In [1]: import numpy as np

In [2]: import numpy.linalg as la

In [3]: np.set_printoptions(precision=2, suppress=True, linewidth=120, floatmode="fixed")

In [4]: data = np.array([[5.06, -2.52, 5.58, -2.1, 3.11],
   ...:     [3.15, -4.68, -3.81, -0.37, -4.55],
   ...:     [2.88, 5.72, -2.22, -7.01, -1.04],
   ...:     [-5.31, -2.89, 2.66, -3.3, -2.14]])

In [5]: r0 = np.array([-1, 0])

In [6]: print(np.convolve(data[2], r0))
[-2.88 -5.72  2.22  7.01  1.04  0.00]

In [7]: print(np.polyval(r0, data[2]))
[-2.88 -5.72  2.22  7.01  1.04]

In [8]: mat = np.array([[2.0, -4.0, -2.0, -4.0],
   ...:     [-4.0, 2.0, 2.0, 4.0],
   ...:     [-2.0, 2.0, -1.0, 2.0],
   ...:     [-4.0, 4.0, 2.0, 2.0]])

In [9]: print(np.round(la.det(mat.T), 2))
-88.0

In [10]: print(np.round(la.det(mat[::-1]), 2))
-88.0

In [11]: print(np.einsum("ij,ji->", mat, mat))
133.0

In [12]: def softmax(z):
    ...:     e = np.exp(z - z.max(axis=-1, keepdims=True))
    ...:     return e / e.sum(axis=-1, keepdims=True)
    ...: 

In [13]: print(softmax(mat).sum(axis=1))
[1.00 1.00 1.00 1.00]

In [14]: print(np.round(softmax(mat[1]), 2) + 0)
[0.00 0.11 0.11 0.79]

In [15]: print(np.round(softmax(10 * mat[1]), 2) + 0)
[0.00 0.00 0.00 1.00]

In [16]: print(np.round(softmax(mat[1] + -2), 2) + 0)
[0.00 0.11 0.11 0.79]

In [17]: scores = mat @ mat.T / np.sqrt(4)

In [18]: print(softmax(scores)[1] @ mat)
[-4.00  2.24  2.00  3.76]

In [19]: print(np.round(softmax(scores + np.triu(np.full(scores.shape, -np.inf), 1)), 2) + 0)
[[1.00 0.00 0.00 0.00]
 [0.00 1.00 0.00 0.00]
 [0.00 0.92 0.08 0.00]
 [0.00 0.12 0.00 0.88]]

In [20]: M2 = mat / np.sqrt((mat ** 2).mean(axis=1, keepdims=True))

In [21]: print(M2[2])
[-1.11  1.11 -0.55  1.11]

In [22]: print(la.matrix_rank(mat - mat.mean(axis=1, keepdims=True)))
3
